In [1]: import numpy as np

In [2]: np.set_printoptions(precision=2, suppress=True, linewidth=120, sign=" ")

In [3]: def rd(a):
   ...:     return np.round(a, 2) + 0
   ...: 

In [4]: F = np.loadtxt("data.csv", delimiter=",")

In [5]: F
Out[5]: 
array([[  8.,   9.,   8.,  -8.,  -9.,  -8.],
       [  8.,   2.,   9.,  -8.,  -2.,  -9.],
       [  7.,   6.,   7.,  -7.,  -6.,  -7.],
       [  0.,   0.,   0., -32., -36., -32.],
       [  0.,   0.,   0., -32.,  -8., -36.],
       [  0.,   0.,   0., -28., -24., -28.]])

In [6]: Q, evecs = np.linalg.qr(F[:, :3])[0], np.linalg.qr(F[:, 3:])[0]

In [7]: sig = np.linalg.svd(Q.T @ evecs, compute_uv=False)

In [8]: rd(sig)
Out[8]: array([ 0.24,  0.24,  0.24])

In [9]: Uu, sig, Vh = np.linalg.svd(F, full_matrices=False)

In [10]: rd(np.cumsum(sig ** 2) / np.sum(sig ** 2))
Out[10]: array([ 0.9 ,  0.95,  1.  ,  1.  ,  1.  ,  1.  ])

In [11]: rd(sig)
Out[11]: array([ 89.48,  20.98,  19.7 ,   4.62,   0.6 ,   0.14])

In [12]: np.abs(Uu[:, 0]).round(6).argmax()
Out[12]: np.int64(3)

In [13]: rd(sig / sig[0])
Out[13]: array([ 1.  ,  0.23,  0.22,  0.05,  0.01,  0.  ])

In [14]: np.allclose(Uu * sig @ Vh, F)
Out[14]: True

In [15]: rd(np.linalg.norm(F))
Out[15]: np.float64(94.11)

In [16]: rd(F.mean(axis=0))
Out[16]: array([  3.83,   2.83,   4.  , -19.17, -14.17, -20.  ])

In [17]: F.sum(axis=1)
Out[17]: array([   0.,    0.,    0., -100.,  -76.,  -80.])

In [18]: np.unravel_index(np.abs(F).argmax(), F.shape)
Out[18]: (np.int64(3), np.int64(4))

In [19]: F.shape
Out[19]: (6, 6)

In [20]: F - F[0]
Out[20]: 
array([[  0.,   0.,   0.,   0.,   0.,   0.],
       [  0.,  -7.,   1.,   0.,   7.,  -1.],
       [ -1.,  -3.,  -1.,   1.,   3.,   1.],
       [ -8.,  -9.,  -8., -24., -27., -24.],
       [ -8.,  -9.,  -8., -24.,   1., -28.],
       [ -8.,  -9.,  -8., -20., -15., -20.]])

In [21]: vec = np.array([3, 3, 1, 2, 3, 2])

In [22]: h = np.maximum(F @ vec, 0)

In [23]: rd(np.tanh(F @ vec))
Out[23]: array([ 0.  , -0.76,  0.  , -1.  , -1.  , -1.  ])

In [24]: np.flatnonzero(h > 1e-9)
Out[24]: array([], dtype=int64)

In [25]: np.maximum(F @ vec, 0) - np.maximum(-F @ vec, 0)
Out[25]: array([   0.,   -1.,    0., -236., -160., -184.])

In [26]: F.T @ h
Out[26]: array([ 0.,  0.,  0.,  0.,  0.,  0.])

In [27]: W0 = np.loadtxt("out15.csv", delimiter=",")

In [28]: W0
Out[28]: 
array([[-2.,  2.,  0.,  0.],
       [-2.,  2.,  0.,  0.],
       [ 0.,  0., -2.,  2.],
       [ 0.,  0., -2.,  2.]])

In [29]: rng = np.random.default_rng(6541)

In [30]: z = rng.permutation(4)

In [31]: z
Out[31]: array([ 0,  2,  3,  1])

In [32]: Y = W0[z][:, z]

In [33]: np.trace(Y)
Out[33]: np.float64(0.0)

In [34]: Y
Out[34]: 
array([[-2.,  0.,  0.,  2.],
       [ 0., -2.,  2.,  0.],
       [ 0., -2.,  2.,  0.],
       [-2.,  0.,  0.,  2.]])

In [35]: vec = np.array([-1, 0, -1, -2])

In [36]: h = np.maximum(Y @ vec, 0)

In [37]: Y.T @ h
Out[37]: array([ 0.,  0.,  0.,  0.])

In [38]: np.flatnonzero(np.linalg.matrix_power((W0 != 0) + (W0.T != 0) + np.eye(4), 4)[2])
Out[38]: array([ 2,  3])

In [39]: rd(np.linalg.det(W0))
Out[39]: np.float64(0.0)

In [40]: rd(np.sort(np.linalg.eigvals(W0).real))
Out[40]: array([ 0.,  0.,  0.,  0.])

In [41]: rk = np.linalg.matrix_rank(W0)

In [42]: rk
Out[42]: np.int64(2)

In [43]: N = np.linalg.svd(W0)[2][rk:].T

In [44]: [int(np.linalg.matrix_rank(W0[:, :j + 1])) for j in range(4)]
Out[44]: [1, 1, 2, 2]

In [45]: [int(np.linalg.matrix_rank(np.delete(W0, i, axis=0))) for i in range(4)]
Out[45]: [2, 2, 2, 2]

In [46]: rd(N @ N.T)
Out[46]: 
array([[ 0.5,  0.5,  0. ,  0. ],
       [ 0.5,  0.5,  0. ,  0. ],
       [ 0. ,  0. ,  0.5,  0.5],
       [ 0. ,  0. ,  0.5,  0.5]])

In [47]: basis = np.array([[-5, -4, -4, 7, 9, 9, 9, 9, -1]])

In [48]: A = rng.normal(size=(13, 1)) @ basis + np.array([-8, -2, 2, 5, -7, -2, 9, 1, -3])

In [49]: rd(A)
Out[49]: 
array([[ -8.79,  -2.64,   1.36,   6.11,  -5.57,  -0.57,  10.43,   2.43,  -3.16],
       [-17.09,  -9.27,  -5.27,  17.73,   9.37,  14.37,  25.37,  17.37,  -4.82],
       [ -4.46,   0.83,   4.83,   0.04, -13.37,  -8.37,   2.63,  -5.37,  -2.29],
       [ -1.63,   3.1 ,   7.1 ,  -3.92, -18.47, -13.47,  -2.47, -10.47,  -1.73],
       [ -5.54,  -0.03,   3.97,   1.55, -11.43,  -6.43,   4.57,  -3.43,  -2.51],
       [-10.41,  -3.93,   0.07,   8.37,  -2.66,   2.34,  13.34,   5.34,  -3.48],
       [ -3.1 ,   1.92,   5.92,  -1.86, -15.83, -10.83,   0.17,  -7.83,  -2.02],
       [ -8.3 ,  -2.24,   1.76,   5.41,  -6.47,  -1.47,   9.53,   1.53,  -3.06],
       [ -3.03,   1.98,   5.98,  -1.96, -15.95, -10.95,   0.05,  -7.95,  -2.01],
       [ -4.93,   0.45,   4.45,   0.71, -12.52,  -7.52,   3.48,  -4.52,  -2.39],
       [-10.33,  -3.87,   0.13,   8.27,  -2.8 ,   2.2 ,  13.2 ,   5.2 ,  -3.47],
       [ -6.89,  -1.11,   2.89,   3.44,  -9.  ,  -4.  ,   7.  ,  -1.  ,  -2.78],
       [ -8.15,  -2.12,   1.88,   5.21,  -6.72,  -1.72,   9.28,   1.28,  -3.03]])

In [50]: np.linalg.lstsq(A[:-1].T, A[-1])[2]
Out[50]: np.int32(2)

In [51]: np.allclose(A[:-1].T @ np.linalg.lstsq(A[:-1].T, A[-1])[0], A[-1])
Out[51]: True

In [52]: rd(np.trace(np.linalg.pinv(A) @ A))
Out[52]: np.float64(2.0)

In [53]: Uu, sig, Vh = np.linalg.svd(A)

In [54]: evecs = Vh[:(sig > 1e-8).sum()]

In [55]: vec = A[4] + -1 * A[1] + rng.integers(2) * np.eye(9)[0]

In [56]: rd(vec)
Out[56]: array([ 12.56,   9.24,   9.24, -16.18, -20.8 , -20.8 , -20.8 , -20.8 ,   2.31])

In [57]: np.linalg.matrix_rank(np.vstack([A, vec]))
Out[57]: np.int64(3)

In [58]: np.allclose(evecs.T @ evecs @ vec, vec)
Out[58]: False

In [59]: vec = np.array([0, 3, 2, 1, 3, 1])

In [60]: (F * vec).sum(axis=1)
Out[60]: array([   0.,    1.,    0., -172.,  -92., -128.])

In [61]: F @ np.ones(6)
Out[61]: array([   0.,    0.,    0., -100.,  -76.,  -80.])

In [62]: F @ vec
Out[62]: array([   0.,    1.,    0., -172.,  -92., -128.])

In [63]: F @ np.eye(6)[3]
Out[63]: array([ -8.,  -8.,  -7., -32., -32., -28.])

In [64]: F @ (2 * vec)
Out[64]: array([   0.,    2.,    0., -344., -184., -256.])

In [65]: np.linalg.norm(F @ vec) <= np.linalg.norm(F, 2) * np.linalg.norm(vec) + 1e-9
Out[65]: np.True_

In [66]: np.einsum("ij,j->i", F, vec)
Out[66]: array([   0.,    1.,    0., -172.,  -92., -128.])

In [67]: Y = A / np.linalg.norm(A, axis=1, keepdims=True)

In [68]: cov = Y @ Y.T

In [69]: np.argwhere(np.triu(np.abs(cov) > 0.95, 1))
Out[69]: 
array([[  0,   5],
       [  0,   7],
       [  0,  10],
       [  0,  12],
       [  2,   4],
       [  2,   6],
       [  2,   8],
       [  2,   9],
       [  3,   6],
       [  3,   8],
       [  4,   9],
       [  5,  10],
       [  6,   8],
       [  6,   9],
       [  7,  12],
       [  8,   9]])

In [70]: rd(np.degrees(np.arccos(np.clip(cov[3, 5], -1, 1))))
Out[70]: np.float64(99.63)

In [71]: (cov - 2 * np.eye(13)).round(6).argmax(axis=1)
Out[71]: array([  7,   5,   9,   8,   9,  10,   8,  12,   6,   2,   5,  12,   7])

In [72]: rd(np.linalg.norm(Y, axis=1))
Out[72]: array([ 1.,  1.,  1.,  1.,  1.,  1.,  1.,  1.,  1.,  1.,  1.,  1.,  1.])

In [73]: vec = np.array([1, 5, 8, 9, 1, 7])

In [74]: y = F @ vec

In [75]: y
Out[75]: array([ -20.,  -47.,  -25., -548., -548., -472.])

In [76]: rd(np.linalg.solve(F, y + F[:, 0]))
Out[76]: array([ 2.,  5.,  8.,  9.,  1.,  7.])

In [77]: rd(np.linalg.solve(F.T, F[2]))
Out[77]: array([ 0.,  0.,  1.,  0.,  0.,  0.])

In [78]: rd(np.linalg.solve(F, F[:, 2]))
Out[78]: array([ 0.,  0.,  1.,  0.,  0.,  0.])

In [79]: rd(np.linalg.solve(F, 5 * y))
Out[79]: array([  5.,  25.,  40.,  45.,   5.,  35.])

In [80]: data = np.load("a.npy")

In [81]: data
Out[81]: 
array([[ 0.57, 10.19, -1.99, -6.75,  1.5 ,  2.05, -0.33],
       [-0.41,  2.02,  1.  ,  0.87,  1.76,  0.7 ,  1.62],
       [ 0.78,  1.33, -2.44, -0.59,  3.33,  0.76,  2.87],
       [ 0.76,  2.13,  0.2 , -0.57,  1.87, -0.15,  1.2 ],
       [ 1.76, -3.36,  3.49, -5.21, -6.28, -0.6 ,  0.17],
       [ 0.09, -3.93,  4.86, -7.45, -6.57,  0.86,  2.12],
       [ 2.3 ,  4.28, -2.05,  0.73,  4.04, -1.13,  0.38],
       [ 0.41, -6.36,  4.69, -5.47, -9.54,  2.68,  1.81],
       [ 0.6 ,  1.91, -0.55, -2.84,  0.55, -1.02,  1.77],
       [ 0.8 ,  2.21, -1.86, -0.67,  0.67,  1.13,  2.08],
       [ 0.75,  2.88, -1.16, -0.94,  3.  , -0.11,  2.09],
       [ 2.76,  8.26, -4.11, -5.58,  3.09,  2.07, -2.  ],
       [ 0.71, -4.54,  4.62, -5.17, -6.89, -0.93,  2.24],
       [ 2.25,  9.72, -1.19, -6.2 ,  2.53,  1.92,  0.32],
       [ 2.35,  0.78,  0.88,  0.07,  3.13,  0.27,  0.25],
       [-0.6 ,  2.67, -1.1 ,  0.36,  1.37, -1.82,  0.62],
       [ 1.84,  9.19, -2.44, -3.56,  3.93,  1.62, -0.86],
       [ 2.03,  7.82, -2.94, -5.14,  4.19,  2.57, -2.33],
       [ 1.89,  3.13, -0.32, -1.25,  1.15, -0.53,  0.38],
       [ 1.18, -5.19,  4.86, -4.62, -7.18,  0.1 ,  1.14],
       [ 0.83, -6.85,  4.02, -7.39, -8.36,  0.95,  0.26],
       [ 1.52, -3.61,  4.83, -4.32, -5.56,  1.57, -0.53],
       [ 1.11,  2.79, -1.48, -1.63,  2.  , -1.18,  1.4 ],
       [-1.46,  3.35,  0.95, -1.66,  0.26, -0.82,  0.51],
       [ 0.03,  2.89, -0.52, -0.68,  2.04,  1.45,  0.86],
       [ 1.84, -4.96,  6.79, -6.29, -6.99,  0.51,  2.15],
       [-0.2 ,  2.57, -2.27, -0.36,  0.19,  0.7 ,  0.84],
       [ 1.17, -4.81,  4.4 , -5.3 , -7.85,  2.14,  0.08],
       [ 2.27,  9.46, -0.57, -6.73,  4.48,  2.8 , -2.13],
       [ 0.04,  2.33, -0.44, -0.46,  0.36,  1.84, -0.71],
       [ 1.09,  9.51, -0.22, -7.78,  4.03,  1.97, -2.84],
       [ 0.19, -4.95,  5.44, -7.35, -6.53,  0.3 ,  1.31],
       [ 0.94,  0.77, -0.41, -0.98,  1.11,  0.36,  0.74],
       [ 2.41, -5.26,  5.23, -6.98, -5.76,  0.08,  1.84]])

In [82]: Y = np.c_[data[:, :3] @ np.array([[0, 2, -2], [1, 1, 1], [2, -2, 0]]), np.array([-2, -3, -3, -1, 0, 3, -1, -1, -2, 3, 2, -3, -1, 2, -1, 0, 3, 3, 2, -2, 3, 1, -3, -2, -2, 3, -3, -3, -3, 0, -3, -3, 0, -3])]

In [83]: rd(Y)
Out[83]: 
array([[  6.21,  15.31,   9.05,  -2.  ],
       [  4.02,  -0.8 ,   2.84,  -3.  ],
       [ -3.55,   7.77,  -0.23,  -3.  ],
       [  2.53,   3.25,   0.61,  -1.  ],
       [  3.62,  -6.82,  -6.88,   0.  ],
       [  5.79, -13.47,  -4.11,   3.  ],
       [  0.18,  12.98,  -0.32,  -1.  ],
       [  3.02, -14.92,  -7.18,  -1.  ],
       [  0.81,   4.21,   0.71,  -2.  ],
       [ -1.51,   7.53,   0.61,   3.  ],
       [  0.56,   6.7 ,   1.38,   2.  ],
       [  0.04,  22.  ,   2.74,  -3.  ],
       [  4.7 , -12.36,  -5.96,  -1.  ],
       [  7.34,  16.6 ,   5.22,   2.  ],
       [  2.54,   3.72,  -3.92,  -1.  ],
       [  0.47,   3.67,   3.87,   0.  ],
       [  4.31,  17.75,   5.51,   3.  ],
       [  1.94,  17.76,   3.76,   3.  ],
       [  2.49,   7.55,  -0.65,   2.  ],
       [  4.53, -12.55,  -7.55,  -2.  ],
       [  1.19, -13.23,  -8.51,   3.  ],
       [  6.05, -10.23,  -6.65,   1.  ],
       [ -0.17,   7.97,   0.57,  -3.  ],
       [  5.25,  -1.47,   6.27,  -2.  ],
       [  1.85,   3.99,   2.83,  -2.  ],
       [  8.62, -14.86,  -8.64,   3.  ],
       [ -1.97,   6.71,   2.97,  -3.  ],
       [  3.99, -11.27,  -7.15,  -3.  ],
       [  8.32,  15.14,   4.92,  -3.  ],
       [  1.45,   3.29,   2.25,   0.  ],
       [  9.07,  12.13,   7.33,  -3.  ],
       [  5.93, -15.45,  -5.33,  -3.  ],
       [ -0.05,   3.47,  -1.11,   0.  ],
       [  5.2 , -10.9 , -10.08,  -3.  ]])

In [84]: np.linalg.matrix_rank(np.c_[data, Y])
Out[84]: np.int64(8)

In [85]: rd(np.linalg.norm(Y - data @ np.linalg.lstsq(data, Y)[0], axis=0))
Out[85]: array([  0.  ,   0.  ,   0.  ,  12.98])
